$ python -q
>>> import numpy as np
>>> np.set_printoptions(suppress=True, linewidth=140)
>>> data = np.loadtxt("test14.csv", delimiter=",")
>>> data
array([[ 4., -6., -2., -4., -4., -6.,  0., -2., -2., -2.,  4., -4.,  0.],
       [-6.,  9.,  3.,  6.,  6.,  9.,  0.,  3.,  3.,  3., -6.,  6.,  0.],
       [-2.,  3.,  1.,  2.,  2.,  3.,  0.,  1.,  1.,  1., -2.,  2.,  0.],
       [-4.,  6.,  2.,  4.,  4.,  6.,  0.,  2.,  2.,  2., -4.,  4.,  0.],
       [-4.,  6.,  2.,  4.,  4.,  6.,  0.,  2.,  2.,  2., -4.,  4.,  0.],
       [-6.,  9.,  3.,  6.,  6.,  9.,  0.,  3.,  3.,  3., -6.,  6.,  0.],
       [ 0.,  0.,  0.,  0.,  0.,  0.,  0.,  0.,  0.,  0.,  0.,  0.,  0.],
       [-2.,  3.,  1.,  2.,  2.,  3.,  0.,  1.,  1.,  1., -2.,  2.,  0.],
       [-2.,  3.,  1.,  2.,  2.,  3.,  0.,  1.,  1.,  1., -2.,  2.,  0.],
       [-2.,  3.,  1.,  2.,  2.,  3.,  0.,  1.,  1.,  1., -2.,  2.,  0.],
       [ 4., -6., -2., -4., -4., -6.,  0., -2., -2., -2.,  4., -4.,  0.],
       [-4.,  6.,  2.,  4.,  4.,  6.,  0.,  2.,  2.,  2., -4.,  4.,  0.],
       [ 0.,  0.,  0.,  0.,  0.,  0.,  0.,  0.,  0.,  0.,  0.,  0.,  0.]])
>>> np.flatnonzero(np.linalg.matrix_power((data != 0) + (data.T != 0) + np.eye(13), 13)[8])
array([ 0,  1,  2,  3,  4,  5,  7,  8,  9, 10, 11])
>>> np.round(np.sort(np.linalg.eigvals(data).real), 3) + 0
array([ 0.,  0.,  0.,  0.,  0.,  0.,  0.,  0.,  0.,  0.,  0.,  0., 42.])
>>> r = np.linalg.matrix_rank(data)
>>> r
np.int64(1)
>>> ns = np.linalg.svd(data)[2][r:].T
>>> [int(np.linalg.matrix_rank(data[:i])) for i in range(1, len(data) + 1)]
[1, 1, 1, 1, 1, 1, 1, 1, 1, 1, 1, 1, 1]
>>> [int(np.linalg.matrix_rank(data[:, :j + 1])) for j in range(13)]
[1, 1, 1, 1, 1, 1, 1, 1, 1, 1, 1, 1, 1]
>>> np.allclose(data @ ns, 0)
True
>>> [round(float(x), 3) for x in np.linalg.svd(data, compute_uv=False)[:3]]
[42.0, 0.0, 0.0]
>>> np.linalg.cond(data) > 100
np.True_
>>> np.linalg.matrix_rank(data, rtol=0.1)
np.int64(1)
>>> np.argsort(-np.linalg.norm(data, axis=0).round(6), kind="stable")[:3]
array([1, 5, 0])
>>> left, sigma, vt = np.linalg.svd(data)
>>> sigma.round(3) + 0
array([42.,  0.,  0.,  0.,  0.,  0.,  0.,  0.,  0.,  0.,  0.,  0.,  0.])
>>> np.argmax(sigma[:-1] / (sigma[1:] + 1e-6)) + 1
np.int64(1)
>>> out = left[:, :1] @ np.diag(sigma[:1]) @ vt[:1]
>>> np.linalg.matrix_rank(data, rtol=0.05)
np.int64(1)
>>> round(float(np.abs(data - out).max()), 3)
0.0
>>> np.round(np.linalg.norm(data - out, 2), 3), round(float(sigma[1]), 3)
(np.float64(0.0), 0.0)
